% ipython --no-banner

In [1]: import numpy as np

In [2]: np.set_printoptions(precision=2, suppress=True, linewidth=140, sign=" ")

In [3]: out = np.array([[-4, -2, -2, 4], [4, -3, 2, -5], [-5, 5, 2, 4], [-3, 4, 5, -2]])

In [4]: mat = np.tril(out)

In [5]: mat
Out[5]: 
array([[-4,  0,  0,  0],
       [ 4, -3,  0,  0],
       [-5,  5,  2,  0],
       [-3,  4,  5, -2]])

In [6]: mat.ravel(order="F")
Out[6]: array([-4,  4, -5, -3,  0, -3,  5,  4,  0,  0,  2,  5,  0,  0,  0, -2])

In [7]: mat.reshape(4, 5)
---------------------------------------------------------------------------
ValueError                                Traceback (most recent call last)
Cell In[7], line 1
----> 1 mat.reshape(4, 5)

ValueError: cannot reshape array of size 16 into shape (4,5)

In [8]: mat.reshape(2, -1)
Out[8]: 
array([[-4,  0,  0,  0,  4, -3,  0,  0],
       [-5,  5,  2,  0, -3,  4,  5, -2]])

In [9]: t3 = mat.reshape(4, 2, -1)

In [10]: t3.transpose(1, 0, 2)
Out[10]: 
array([[[-4,  0],
        [ 4, -3],
        [-5,  5],
        [-3,  4]],

       [[ 0,  0],
        [ 0,  0],
        [ 2,  0],
        [ 5, -2]]])

In [11]: t3.sum(axis=1)
Out[11]: 
array([[-4,  0],
       [ 4, -3],
       [-3,  5],
       [ 2,  2]])

In [12]: data = np.loadtxt("a.csv", delimiter=",")

In [13]: data
Out[13]: 
array([[ 8.,  4.],
       [ 0.,  0.],
       [ 6.,  3.]])

In [14]: U, sigma, vt = np.linalg.svd(data)

In [15]: sigma.round(2) + 0
Out[15]: array([ 11.18,   0.  ])

In [16]: np.argmax(sigma[:-1] / (sigma[1:] + 1e-6)) + 1
Out[16]: np.int64(1)

In [17]: out = U[:, :1] @ np.diag(sigma[:1]) @ vt[:1]

In [18]: round(np.linalg.norm(data - out, 2), 2), round(float(sigma[1]), 2)
Out[18]: (np.float64(0.0), 0.0)

In [19]: np.linalg.matrix_rank(out)
Out[19]: np.int64(1)

In [20]: np.abs(data - out).max()
Out[20]: np.float64(0.0)

In [21]: U, sigma, vt = np.linalg.svd(data, full_matrices=False)

In [22]: (sigma > 1e-8).sum()
Out[22]: np.int64(1)

In [23]: round(float(np.sqrt((sigma ** 2).sum())), 2), round(np.linalg.norm(data), 2)
Out[23]: (11.18, np.float64(11.18))

In [24]: np.round(sigma / sigma[0], 2) + 0
Out[24]: array([ 1.,  0.])

In [25]: np.cumsum(sigma ** 2) / np.sum(sigma ** 2)
Out[25]: array([ 1.,  1.])

In [26]: out = data[0, 0] * data[1:] - np.outer(data[1:, 0], data[0])

In [27]: out
Out[27]: 
array([[ 0.,  0.],
       [ 0.,  0.]])

In [28]: np.linalg.matrix_rank(out), np.linalg.matrix_rank(data)
Out[28]: (np.int64(0), np.int64(1))

In [29]: np.flatnonzero(~out.round(6).any(axis=1))
Out[29]: array([ 0,  1])

In [30]: W1 = np.array([[0, -4, 1], [-3, 4, -1]])

In [31]: coef = np.array([3, 2, 0])

In [32]: H = np.maximum(data @ W1 + coef, 0)

In [33]: (H > 0).mean(axis=0)
Out[33]: array([ 0.33,  0.33,  0.67])

In [34]: basis = np.array([[-2, -2], [1, -1], [3, -2]])

In [35]: (H @ basis).round(6).argmax(axis=1)
Out[35]: array([ 0,  0,  0])

In [36]: rng = np.random.default_rng(1879)

In [37]: labels = rng.integers(0, 2, 3)

In [38]: arr = (labels[:, None] == labels) * 3 + np.eye(3)

In [39]: arr
Out[39]: 
array([[ 4.,  3.,  3.],
       [ 3.,  4.,  3.],
       [ 3.,  3.,  4.]])

In [40]: # equal to its transpose

In [41]: out = arr + rng.integers(-2, 3, (3, 1)) @ rng.integers(-2, 3, (1, 3))

In [42]: out
Out[42]: 
array([[ 6.,  3.,  5.],
       [ 1.,  4.,  1.],
       [ 7.,  3.,  8.]])

In [43]: np.abs(out - arr).sum(axis=1)
Out[43]: array([ 4.,  4.,  8.])

In [44]: np.linalg.matrix_rank(out - arr, tol=1e-8)
Out[44]: np.int64(1)

In [45]: out - arr
Out[45]: 
array([[ 2.,  0.,  2.],
       [-2.,  0., -2.],
       [ 4.,  0.,  4.]])
